$ ipython --no-banner

In [1]: import numpy as np

In [2]: from numpy import linalg as LA

In [3]: np.set_printoptions(precision=2, suppress=True, linewidth=140, legacy="1.25")

In [4]: def rd(a):
   ...:     return np.round(a, 2) + 0
   ...: 

In [5]: E = np.loadtxt("out7.csv", delimiter=",")

In [6]: print(E)
[[  2.  -3.   0.  -3.   3.]
 [ -1.  -4.   3.  -1.   2.]
 [ -4.  -6.   3.   1.   1.]
 [ -7.  -5.   2.   1.  -1.]
 [-10.  -4.   5.   0.   0.]
 [-10.  -4.   5.   0.   0.]
 [-11.  -4.   6.  -3.  -3.]
 [ -8.  -7.   8.  -2.   0.]
 [ -6.  -7.   7.  -3.   2.]
 [ -7. -10.  10.   0.   5.]
 [-10.  -8.   8.  -1.   2.]
 [ -7. -11.   9.  -4.  -1.]
 [ -8.  -8.   9.  -4.   2.]
 [-10.  -6.   8.  -6.   5.]
 [-10.  -8.   8.  -8.   8.]
 [ -9.  -8.   6. -10.  11.]
 [-11. -11.   6.  -9.  11.]
 [-14.  -8.   7. -11.  10.]
 [-17.  -7.   8.  -9.  13.]
 [-14. -10.   6. -11.  15.]
 [-16.  -8.   9. -14.  17.]
 [-19. -11.   7. -12.  19.]
 [-18.  -9.   4. -12.  19.]
 [-16. -10.   7. -12.  17.]]

In [7]: cov = E.T @ E

In [8]: rd(LA.svd(E, compute_uv=False) ** 2)
Out[8]: array([8113.21,  682.5 ,  155.12,   70.35,   33.82])

In [9]: cov
Out[9]: 
array([[ 3033.,  1933., -1645.,  1771., -2204.],
       [ 1933.,  1445., -1197.,  1145., -1401.],
       [-1645., -1197.,  1091.,  -916.,  1059.],
       [ 1771.,  1145.,  -916.,  1299., -1607.],
       [-2204., -1401.,  1059., -1607.,  2187.]])

In [10]: f = np.array([0, 1, 1, -5, -1])

In [11]: Y = cov + np.outer(f, np.eye(5)[4])

In [12]: LA.matrix_rank(LA.inv(Y) - LA.inv(cov), tol=1e-8)
Out[12]: 1

In [13]: rd(LA.det(Y) / LA.det(cov)), rd(1 + LA.solve(cov, f)[4])
Out[13]: (0.97, 0.97)

In [14]: Y
Out[14]: 
array([[ 3033.,  1933., -1645.,  1771., -2204.],
       [ 1933.,  1445., -1197.,  1145., -1400.],
       [-1645., -1197.,  1091.,  -916.,  1060.],
       [ 1771.,  1145.,  -916.,  1299., -1612.],
       [-2204., -1401.,  1059., -1607.,  2186.]])

In [15]: print(LA.matrix_rank(Y - cov))
1
